$ ipython --no-banner

In [1]: import numpy as np

In [2]: np.set_printoptions(precision=2, suppress=True, linewidth=140)

In [3]: arr = np.array([[-3, -3, -3, -3],
   ...:     [-3, -6, -6, -6],
   ...:     [-3, -6, -9, -9],
   ...:     [-3, -6, -9, -12]])

In [4]: arr
Out[4]: 
array([[ -3,  -3,  -3,  -3],
       [ -3,  -6,  -6,  -6],
       [ -3,  -6,  -9,  -9],
       [ -3,  -6,  -9, -12]])

In [5]: # equal to its transpose

In [6]: q, Rm = np.linalg.qr(arr)

In [7]: np.round(q.T @ q, 2) + 0
Out[7]: 
array([[1., 0., 0., 0.],
       [0., 1., 0., 0.],
       [0., 0., 1., 0.],
       [0., 0., 0., 1.]])

In [8]: np.allclose(Rm.T @ Rm, arr.T @ arr)
Out[8]: True

In [9]: arr.reshape(-1, 2)
Out[9]: 
array([[ -3,  -3],
       [ -3,  -3],
       [ -3,  -6],
       [ -6,  -6],
       [ -3,  -6],
       [ -9,  -9],
       [ -3,  -6],
       [ -9, -12]])

In [10]: arr.ravel(order="F")
Out[10]: array([ -3,  -3,  -3,  -3,  -3,  -6,  -6,  -6,  -3,  -6,  -9,  -9,  -3,  -6,  -9, -12])

In [11]: t3 = arr.reshape(4, 2, -1)

In [12]: t3[:, 0]
Out[12]: 
array([[-3, -3],
       [-3, -6],
       [-3, -6],
       [-3, -6]])

In [13]: print(np.swapaxes(t3, 1, 2)[2])
[[-3 -9]
 [-6 -9]]

In [14]: t3.sum(axis=1)
Out[14]: 
array([[ -6,  -6],
       [ -9, -12],
       [-12, -15],
       [-12, -18]])

In [15]: t3.transpose(1, 0, 2)
Out[15]: 
array([[[ -3,  -3],
        [ -3,  -6],
        [ -3,  -6],
        [ -3,  -6]],

       [[ -3,  -3],
        [ -6,  -6],
        [ -9,  -9],
        [ -9, -12]]])

In [16]: t3.shape
Out[16]: (4, 2, 2)

In [17]: evals, vecs = np.linalg.eigh(arr)

In [18]: x0 = np.array([3, 1, 2, 3])

In [19]: print(np.linalg.eigvalsh(arr[1:, 1:]))
[-23.68  -2.36  -0.97]

In [20]: print(np.abs(arr).sum(axis=1).max(), round(float(np.abs(evals).max()), 2))
30 24.87

In [21]: evals, vecs = np.linalg.eig(arr)

In [22]: evals
Out[22]: array([-24.87,  -3.  ,  -1.28,  -0.85])

In [23]: np.sort(np.linalg.eigvals(np.linalg.inv(arr)))
Out[23]: array([-1.18, -0.78, -0.33, -0.04])

In [24]: J = np.load("layer6.npy")

In [25]: J
Out[25]: 
array([[ 0,  0,  0,  0,  0, -5, -3,  0],
       [ 1,  0,  0,  0,  0,  0,  5, -5],
       [ 0,  0,  0,  1,  0,  0,  0,  0],
       [-3, -5,  0,  0,  0,  0,  0, -1],
       [-2,  0,  0,  0,  0,  0,  0,  0],
       [ 2,  0,  5,  0,  0,  5,  0,  0],
       [ 0,  0,  0,  0,  0,  0,  0,  0],
       [ 0,  0,  0,  0,  0,  0,  0,  0],
       [ 0,  0,  0, -3,  0,  0,  0,  0]])

In [26]: # rows 6 and 7 are equal

In [27]: out = np.array([[3, 3, 2],
    ...:     [0, 2, -2],
    ...:     [2, 1, 3],
    ...:     [2, -3, 2],
    ...:     [2, -2, -1],
    ...:     [3, -1, 2],
    ...:     [1, 2, 3],
    ...:     [-1, 1, -1]])

In [28]: np.einsum("ij,ij->i", J, J)
Out[28]: array([34, 51,  1, 35,  4, 54,  0,  0,  9])

In [29]: print(out.T @ J.T)
[[-18  13   2  -8  -6  31   0   0  -6]
 [ -1   8  -3 -20  -6   6   0   0   9]
 [-19  22   2   5  -4  29   0   0  -6]]

In [30]: print(np.linalg.matrix_rank(np.vstack([J, out.T])))
8

In [31]: J @ out
Out[31]: 
array([[-18,  -1, -19],
       [ 13,   8,  22],
       [  2,  -3,   2],
       [ -8, -20,   5],
       [ -6,  -6,  -4],
       [ 31,   6,  29],
       [  0,   0,   0],
       [  0,   0,   0],
       [ -6,   9,  -6]])

In [32]: Uu, sv, VT = np.linalg.svd(J)

In [33]: vecs = VT[:(sv > 1e-8).sum()]

In [34]: rng = np.random.default_rng(17)

In [35]: x0 = J[6] + 4 * J[4] + rng.integers(2) * np.eye(8)[5]

In [36]: print(x0)
[-8.  0.  0.  0.  0.  1.  0.  0.]

In [37]: round(float(np.linalg.norm(x0 - vecs.T @ vecs @ x0)), 2)
Out[37]: 0.36

In [38]: np.allclose(vecs.T @ vecs @ x0, x0)
Out[38]: False

In [39]: Uu, sv, VT = np.linalg.svd(J)

In [40]: np.argmax(sv[:-1] / (sv[1:] + 1e-6)) + 1
Out[40]: np.int64(6)

In [41]: out = Uu[:, :6] @ np.diag(sv[:6]) @ VT[:6]

In [42]: out.round(2) + 0
Out[42]: 
array([[ 0.,  0.,  0.,  0.,  0., -5., -3.,  0.],
       [ 1.,  0.,  0.,  0.,  0.,  0.,  5., -5.],
       [ 0.,  0.,  0.,  1.,  0.,  0.,  0.,  0.],
       [-3., -5.,  0.,  0.,  0.,  0.,  0., -1.],
       [-2.,  0.,  0.,  0.,  0.,  0.,  0.,  0.],
       [ 2.,  0.,  5.,  0.,  0.,  5.,  0.,  0.],
       [ 0.,  0.,  0.,  0.,  0.,  0.,  0.,  0.],
       [ 0.,  0.,  0.,  0.,  0.,  0.,  0.,  0.],
       [ 0.,  0.,  0., -3.,  0.,  0.,  0.,  0.]])

In [43]: print(np.linalg.matrix_rank(J, rtol=0.05))
6

In [44]: np.round(np.linalg.norm(J - out) / np.linalg.norm(J), 2)
Out[44]: np.float64(0.0)

In [45]: print(np.round(np.linalg.norm(J - out, 2), 2), np.round(sv[6], 2))
0.0 0.0

In [46]: np.linalg.matrix_rank(out)
Out[46]: np.int64(6)

In [47]: t3 = np.stack([J, -2 * J, J[::-1]])

In [48]: np.einsum("bij,cij->bc", t3, t3)
Out[48]: 
array([[ 188, -376,   -8],
       [-376,  752,   16],
       [  -8,   16,  188]])

In [49]: t3.shape
Out[49]: (3, 9, 8)

In [50]: np.linalg.matrix_rank(t3)
Out[50]: array([6, 6, 6])

In [51]: data = np.load("sample14.npy")

In [52]: data
Out[52]: 
array([[0, 0, 1, 0, 0],
       [0, 0, 0, 1, 0],
       [1, 0, 0, 0, 1],
       [0, 1, 0, 0, 0],
       [0, 0, 1, 0, 0]])

In [53]: t = np.radians(60)

In [54]: Rm = np.eye(5)

In [55]: Rm[4, 4] = Rm[3, 3] = np.cos(t)

In [56]: Rm[4, 3], Rm[3, 4] = -np.sin(t), np.sin(t)

In [57]: Rm
Out[57]: 
array([[ 1.  ,  0.  ,  0.  ,  0.  ,  0.  ],
       [ 0.  ,  1.  ,  0.  ,  0.  ,  0.  ],
       [ 0.  ,  0.  ,  1.  ,  0.  ,  0.  ],
       [ 0.  ,  0.  ,  0.  ,  0.5 ,  0.87],
       [ 0.  ,  0.  ,  0.  , -0.87,  0.5 ]])

In [58]: out = data @ Rm.T

In [59]: np.round(np.linalg.det(Rm), 2), np.trace(Rm)
Out[59]: (np.float64(1.0), np.float64(4.0))

In [60]: np.abs(out - data).max(axis=0)
Out[60]: array([0.  , 0.  , 0.  , 0.87, 0.87])

In [61]: np.allclose(np.linalg.norm(data, axis=1), np.linalg.norm(out, axis=1))
Out[61]: True

In [62]: Rm @ Rm
Out[62]: 
array([[ 1.  ,  0.  ,  0.  ,  0.  ,  0.  ],
       [ 0.  ,  1.  ,  0.  ,  0.  ,  0.  ],
       [ 0.  ,  0.  ,  1.  ,  0.  ,  0.  ],
       [ 0.  ,  0.  ,  0.  , -0.5 ,  0.87],
       [ 0.  ,  0.  ,  0.  , -0.87, -0.5 ]])

In [63]: Rm.inv()
---------------------------------------------------------------------------
AttributeError                            Traceback (most recent call last)
Cell In[63], line 1
----> 1 Rm.inv()

AttributeError: 'numpy.ndarray' object has no attribute 'inv'

In [64]: np.allclose(Rm, Rm.T)
Out[64]: False

In [65]: print((Rm - Rm.T) / 2)
[[ 0.    0.    0.    0.    0.  ]
 [ 0.    0.    0.    0.    0.  ]
 [ 0.    0.    0.    0.    0.  ]
 [ 0.    0.    0.    0.    0.87]
 [ 0.    0.    0.   -0.87  0.  ]]

In [66]: print((Rm + Rm.T) / 2)
[[1.  0.  0.  0.  0. ]
 [0.  1.  0.  0.  0. ]
 [0.  0.  1.  0.  0. ]
 [0.  0.  0.  0.5 0. ]
 [0.  0.  0.  0.  0.5]]

In [67]: assert Rm == Rm.T
---------------------------------------------------------------------------
ValueError                                Traceback (most recent call last)
Cell In[67], line 1
----> 1 assert Rm == Rm.T

ValueError: The truth value of an array with more than one element is ambiguous. Use a.any() or a.all()
